>>> import numpy as np
>>> from numpy import linalg as LA
>>> np.set_printoptions(precision=4, suppress=True, linewidth=140, sign=" ")
>>> X = np.loadtxt("mat.csv", delimiter=",")
>>> X
array([[-1.4733,  0.4166, -1.4986, -2.5137],
       [ 0.4101,  0.1141,  1.128 ,  1.2491],
       [-1.1466, -0.1366, -0.6312, -1.0012],
       [-0.187 ,  0.0888,  0.4255, -0.6725],
       [ 0.2515, -0.2826,  0.4545,  1.6454],
       [-0.8263,  0.037 , -0.4741, -1.8214],
       [-0.8935, -0.2219, -0.5859, -2.6605],
       [ 1.0934,  0.2289,  1.2065,  3.6808],
       [ 0.3127, -0.2702, -0.3454,  0.2552],
       [-0.8659, -0.3031, -0.7763, -2.8391],
       [-0.5804, -0.3515, -0.6734, -2.2667],
       [-0.5161, -0.4418, -0.6055, -2.7663],
       [ 0.1187,  0.5331, -0.3302,  1.2073],
       [ 0.2913, -0.5073,  0.384 ,  1.3153],
       [-0.9991, -0.2723, -1.3784, -3.9935],
       [-0.4735,  0.1105, -0.7389, -0.8887],
       [ 0.9462,  0.4837,  0.2983,  3.0743],
       [-1.0165, -0.1871, -1.0122, -4.0336],
       [-0.6352,  0.2323, -0.6032, -1.91  ],
       [ 1.123 ,  0.3326,  0.6976,  2.9327],
       [-0.637 ,  0.1261, -0.9744, -1.9225],
       [ 1.1768,  0.06  ,  1.1419,  4.6376],
       [ 0.9884,  0.3489,  1.4578,  3.8797]])
>>> vec = np.array([-4, 1, 3, 4])
>>> target = X @ vec
>>> LA.lstsq(X, target)[0]
array([-4.,  1.,  3.,  4.])
>>> print(np.round(LA.pinv(X) @ X, 4) + 0)
[[ 1.  0.  0.  0.]
 [ 0.  1.  0.  0.]
 [ 0.  0.  1.  0.]
 [ 0.  0.  0.  1.]]
>>> rng = np.random.default_rng(198)
>>> target = target + 0.05 * rng.normal(size=23)
>>> target
array([ -8.2691,   6.81  ,  -1.3966,  -0.6561,   6.6748,  -5.3571,  -9.0255,  14.1587,  -1.5431, -10.4854,  -9.1247, -11.2751,   3.8857,
         4.7402, -16.3624,  -3.8075,   9.8801, -15.2598,  -6.6746,   9.6556,  -7.9242,  17.3252,  16.3429])
>>> beta, *_ = LA.lstsq(X, target)
>>> [round(float(LA.norm(LA.solve(X.T @ X + lam * np.eye(4), X.T @ target))), 2) for lam in (0, 1, 10, 100)]
[6.49, 4.68, 3.33, 2.23]
>>> beta.round()
array([-4.,  1.,  3.,  4.])
>>> beta
array([-4.0223,  0.9619,  2.9888,  4.0099])
>>> round(LA.norm(target - X @ beta), 4)
np.float64(0.1399)
>>> feats = np.loadtxt("x.csv", delimiter=",")
>>> feats
array([[ 0.,  2.,  2.],
       [ 2.,  0.,  2.],
       [ 2.,  2.,  0.]])
>>> vals, evecs = LA.eigh(feats)
>>> vec = np.array([3, 8, 4])
>>> evecs * np.maximum(vals, 0) @ evecs.T
array([[ 1.3333,  1.3333,  1.3333],
       [ 1.3333,  1.3333,  1.3333],
       [ 1.3333,  1.3333,  1.3333]])
>>> evecs * np.abs(vals) @ evecs.T
array([[ 2.6667,  0.6667,  0.6667],
       [ 0.6667,  2.6667,  0.6667],
       [ 0.6667,  0.6667,  2.6667]])
>>> np.abs(feats).sum(axis=1).max(), np.round(np.abs(vals).max(), 4)
(np.float64(4.0), np.float64(4.0))
>>> (np.sign(evecs[:, -1].round(6)) == np.sign(evecs[0, -1].round(6))).astype(int)
array([ 1,  1,  1])
>>> LA.eigvalsh(feats[1:, 1:])
array([-2.,  2.])
>>> E = np.loadtxt("w.csv", delimiter=",")
>>> E
array([[ 1.3095,  2.2055,  0.5104],
       [ 2.2055,  3.7145,  0.8596],
       [ 0.5104,  0.8596,  4.976 ]])
>>> # equal to its transpose
>>> r = LA.matrix_rank(E)
>>> print(r)
2
>>> N = LA.svd(E)[2][r:].T
>>> N.shape
(3, 1)
>>> np.allclose(E @ N, 0)
True
>>> [int(LA.matrix_rank(E[:, :j + 1])) for j in range(3)]
[1, 1, 2]
>>> np.round(N[:, 0] / N[np.abs(N[:, 0]).round(6).argmax(), 0], 4) + 0
array([ 1.    , -0.5938,  0.    ])
>>> z = rng.permutation(3)
>>> print(z)
[ 0  2  1]
>>> M2 = E[z][:, z]
>>> np.diag(M2)
array([ 1.3095,  4.976 ,  3.7145])
>>> print(np.allclose(M2, E))
False
>>> np.sort(np.abs(LA.eigvals(M2)))
array([ 0.,  4.,  6.])
>>> M = np.load("data.npy")
>>> M
array([[ 3,  0,  0,  0,  0],
       [ 0,  1,  0,  0,  0],
       [ 1,  0,  2,  0,  0],
       [ 0,  0,  0,  0,  0]])
>>> # column 4 repeats column 3
>>> U, sig, vt = LA.svd(M)
>>> evecs = vt[:(sig > 1e-8).sum()]
>>> vec = M[1] + 4 * M[0] + rng.integers(2) * np.eye(5)[4]
>>> vec
array([ 12.,   1.,   0.,   0.,   0.])
>>> np.allclose(evecs.T @ evecs @ vec, vec)
True
>>> print(np.round(evecs.T @ evecs, 4) + 0)
[[ 1.  0.  0.  0.  0.]
 [ 0.  1.  0.  0.  0.]
 [ 0.  0.  1.  0.  0.]
 [ 0.  0.  0.  0.  0.]
 [ 0.  0.  0.  0.  0.]]
>>> round(float(LA.norm(vec - evecs.T @ evecs @ vec)), 4)
0.0
>>> np.allclose(M[:-1].T @ LA.lstsq(M[:-1].T, M[-1])[0], M[-1])
True
>>> print(round(float(np.trace(LA.pinv(M) @ M)), 4))
3.0
>>> np.round(LA.norm(M, 2) / LA.norm(M), 4)
np.float64(0.8409)
>>> print(np.argsort(-LA.norm(M, axis=0).round(6), kind="stable")[:3])
[ 0  2  1]
>>> print(LA.matrix_rank(M, rtol=0.1))
3
>>> cov = M.T @ M
>>> np.trace(cov), (M ** 2).sum()
(np.int64(15), np.int64(15))
>>> LA.matrix_rank(cov)
np.int64(3)
>>> cov
array([[ 10,   0,   2,   0,   0],
       [  0,   1,   0,   0,   0],
       [  2,   0,   4,   0,   0],
       [  0,   0,   0,   0,   0],
       [  0,   0,   0,   0,   0]])
>>> LA.eigvalsh(cov)[::-1]
array([ 10.6056,   3.3944,   1.    ,   0.    ,   0.    ])
>>> (M @ M.T).shape
(4, 4)
>>> arr = np.abs(np.array([[5, 1, -2, 0], [-5, -3, 2, 3], [-4, 0, -2, 4], [-1, 0, -3, 4]])) + np.eye(4)
>>> arr = arr / arr.sum(axis=1, keepdims=True)
>>> arr
array([[ 0.6667,  0.1111,  0.2222,  0.    ],
       [ 0.3571,  0.2857,  0.1429,  0.2143],
       [ 0.3636,  0.    ,  0.2727,  0.3636],
       [ 0.1111,  0.    ,  0.3333,  0.5556]])
>>> M2 = np.array([[-4, 4], [8, -3], [-2, 4], [4, -2], [5, 6]])
>>> np.einsum("ik,kj->ji", M, M2)
array([[-12,   8,  -8,   0],
       [ 12,  -3,  12,   0]])
>>> np.vstack([M, M2.T]).shape
(6, 5)
>>> print(np.einsum("ik,kj->ij", M, M2))
[[-12  12]
 [  8  -3]
 [ -8  12]
 [  0   0]]
>>> print(M @ M2)
[[-12  12]
 [  8  -3]
 [ -8  12]
 [  0   0]]
>>> M2.T @ M.T
array([[-12,   8,  -8,   0],
       [ 12,  -3,  12,   0]])
>>> print(LA.matrix_rank(np.vstack([M, M2.T])))
5
>>> (arr + arr.T) / 2
array([[ 0.6667,  0.2341,  0.2929,  0.0556],
       [ 0.2341,  0.2857,  0.0714,  0.1071],
       [ 0.2929,  0.0714,  0.2727,  0.3485],
       [ 0.0556,  0.1071,  0.3485,  0.5556]])
>>> print(round(LA.det(arr), 4))
-0.0053
>>> np.allclose(arr, arr.T)
False
>>> (arr - arr.T) / 2
array([[ 0.    , -0.123 , -0.0707, -0.0556],
       [ 0.123 ,  0.    ,  0.0714,  0.1071],
       [ 0.0707, -0.0714,  0.    ,  0.0152],
       [ 0.0556, -0.1071, -0.0152,  0.    ]])
>>> arr.inv()
Traceback (most recent call last):
  File "<python-input-77>", line 1, in <module>
    arr.inv()
    ^^^^^^^
AttributeError: 'numpy.ndarray' object has no attribute 'inv'
>>> LA.determinant(arr)
Traceback (most recent call last):
  File "<python-input-78>", line 1, in <module>
    LA.determinant(arr)
    ^^^^^^^^^^^^^^
AttributeError: module 'numpy.linalg' has no attribute 'determinant'
>>> print(arr.sum(axis=1))
[ 1.  1.  1.  1.]
>>> arr @ np.ones(4)
array([ 1.,  1.,  1.,  1.])
>>> p = np.eye(4)[2]
>>> for _ in range(4):
...     p = p @ arr
...     print(p.round(4))
... 
[ 0.3636  0.      0.2727  0.3636]
[ 0.382   0.0404  0.2764  0.3012]
[ 0.4031  0.054   0.2664  0.2765]
[ 0.4156  0.0602  0.2621  0.2621]
>>> f = np.array([2, 2])
>>> np.polyval(f, arr[1])
array([ 2.7143,  2.5714,  2.2857,  2.4286])
>>> np.array([np.convolve(row, f, "same") for row in arr])
array([[ 1.3333,  1.5556,  0.6667,  0.4444],
       [ 0.7143,  1.2857,  0.8571,  0.7143],
       [ 0.7273,  0.7273,  0.5455,  1.2727],
       [ 0.2222,  0.2222,  0.6667,  1.7778]])
>>> np.correlate(arr[1], arr[0], "full")
array([ 0.    ,  0.0794,  0.1032,  0.3016,  0.254 ,  0.119 ,  0.1429])
>>> mat = np.eye(5, dtype=int)[rng.permutation(5)] * np.array([1, 1, 0, 0, 1])
>>> mat
array([[ 0,  0,  0,  0,  1],
       [ 0,  0,  0,  0,  0],
       [ 1,  0,  0,  0,  0],
       [ 0,  0,  0,  0,  0],
       [ 0,  1,  0,  0,  0]])
>>> vec = np.array([-5, 0, 4, -2, 1])
>>> h1 = np.maximum(mat @ vec, 0)
>>> np.tanh(mat @ vec)
array([ 0.7616,  0.    , -0.9999,  0.    ,  0.    ])
>>> print(np.maximum(mat @ (3 * vec), 0))
[ 3  0  0  0  0]
>>> mat.T @ h1
array([ 0,  0,  0,  0,  1])
>>> np.maximum(mat @ vec, 0) - np.maximum(-mat @ vec, 0)
array([ 1,  0, -5,  0,  0])
>>> mat * (h1 > 1e-9)[:, None]
array([[ 0,  0,  0,  0,  1],
       [ 0,  0,  0,  0,  0],
       [ 0,  0,  0,  0,  0],
       [ 0,  0,  0,  0,  0],
       [ 0,  0,  0,  0,  0]])
>>> U, sig, vt = LA.svd(mat)
>>> evecs = vt[:(sig > 1e-8).sum()]
>>> vec = mat[4] + -1 * mat[2] + rng.integers(2) * np.eye(5)[4]
>>> print(vec)
[-1.  1.  0.  0.  0.]
>>> np.allclose(evecs.T @ evecs @ vec, vec)
True
>>> round(float(LA.norm(vec - evecs.T @ evecs @ vec)), 4)
0.0
>>> (mat + mat.T) / 2
array([[ 0. ,  0. ,  0.5,  0. ,  0.5],
       [ 0. ,  0. ,  0. ,  0. ,  0.5],
       [ 0.5,  0. ,  0. ,  0. ,  0. ],
       [ 0. ,  0. ,  0. ,  0. ,  0. ],
       [ 0.5,  0.5,  0. ,  0. ,  0. ]])
>>> round(np.abs(LA.eigvals(mat)).max(), 4)
np.float64(0.0)
>>> print(mat @ mat)
[[ 0  1  0  0  0]
 [ 0  0  0  0  0]
 [ 0  0  0  0  1]
 [ 0  0  0  0  0]
 [ 0  0  0  0  0]]
>>> LA.matrix_power(mat, 3)
array([[ 0,  0,  0,  0,  0],
       [ 0,  0,  0,  0,  0],
       [ 0,  1,  0,  0,  0],
       [ 0,  0,  0,  0,  0],
       [ 0,  0,  0,  0,  0]])
>>> round(float(LA.det(mat)), 4)
0.0
>>> F = np.array([[4, 1, 2, 5, 5],
...     [1, 5, 5, 0, 2],
...     [2, 4, 3, 3, 3],
...     [4, 0, 0, 3, 4],
...     [1, 4, 0, 4, 3]])
>>> print(F)
[[ 4  1  2  5  5]
 [ 1  5  5  0  2]
 [ 2  4  3  3  3]
 [ 4  0  0  3  4]
 [ 1  4  0  4  3]]
>>> U, sig, vt = LA.svd(M)
>>> sig
array([ 3.2566,  1.8424,  1.    ,  0.    ])
>>> M2 = U[:, :3] @ np.diag(sig[:3]) @ vt[:3]
>>> round(np.abs(M - M2).max(), 4)
np.float64(0.0)
>>> print(LA.matrix_rank(M, rtol=0.05))
3
>>> LA.matrix_rank(M2)
np.int64(3)
>>> round(LA.norm(M - M2, 2), 4), sig[3]
(np.float64(0.0), np.float64(0.0))
>>> def softmax(z):
...     e = np.exp(z - z.max(axis=-1, keepdims=True))
...     return e / e.sum(axis=-1, keepdims=True)
... 
>>> print(softmax(F[0] + 4))
[ 0.151   0.0075  0.0204  0.4105  0.4105]
>>> S = F @ F.T / np.sqrt(5)
>>> np.round(softmax(S + np.triu(np.full(S.shape, -np.inf), 1)), 4) + 0
array([[ 1.    ,  0.    ,  0.    ,  0.    ,  0.    ],
       [ 0.    ,  1.    ,  0.    ,  0.    ,  0.    ],
       [ 0.5726,  0.0612,  0.3662,  0.    ,  0.    ],
       [ 0.9887,  0.    ,  0.0001,  0.0113,  0.    ],
       [ 0.5529,  0.0004,  0.0924,  0.0007,  0.3535]])
>>> np.round(softmax(S), 4) + 0
array([[ 0.9998,  0.    ,  0.    ,  0.0001,  0.    ],
       [ 0.    ,  0.9953,  0.0046,  0.    ,  0.    ],
       [ 0.5668,  0.0606,  0.3624,  0.0001,  0.0101],
       [ 0.9886,  0.    ,  0.0001,  0.0113,  0.    ],
       [ 0.5529,  0.0004,  0.0924,  0.0007,  0.3535]])
>>> M2 = np.array([[2, 1], [1, 2], [2, 1]])
>>> W0 = np.kron(np.eye(3, dtype=int), M2)
>>> W0
array([[ 2,  1,  0,  0,  0,  0],
       [ 1,  2,  0,  0,  0,  0],
       [ 2,  1,  0,  0,  0,  0],
       [ 0,  0,  2,  1,  0,  0],
       [ 0,  0,  1,  2,  0,  0],
       [ 0,  0,  2,  1,  0,  0],
       [ 0,  0,  0,  0,  2,  1],
       [ 0,  0,  0,  0,  1,  2],
       [ 0,  0,  0,  0,  2,  1]])
>>> # row 2 repeats row 0
>>> f = np.array([0, 0, 0])
>>> print(np.convolve(W0[0], f))
[ 0  0  0  0  0  0  0  0]
>>> np.polyval(f, W0[0])
array([ 0,  0,  0,  0,  0,  0])
>>> O, evecs = LA.qr(W0[:, :1])[0], LA.qr(W0[:, 1:])[0]
>>> sig = LA.svd(O.T @ evecs, compute_uv=False)
>>> sig
array([ 0.8165])
>>> np.degrees(np.arccos(sig.clip(0, 1)))
array([ 35.2644])
>>> (sig > 0.9).sum()
np.int64(0)
>>> np.round(LA.norm(O @ O.T - evecs @ evecs.T, 2), 4)
np.float64(1.0)
>>> z = rng.permutation(5)
>>> print(z)
[ 1  4  3  2  0]
>>> M2 = mat[z][:, z]
>>> np.diag(M2)
array([ 0,  0,  0,  0,  0])
>>> np.allclose(M2, mat)
False
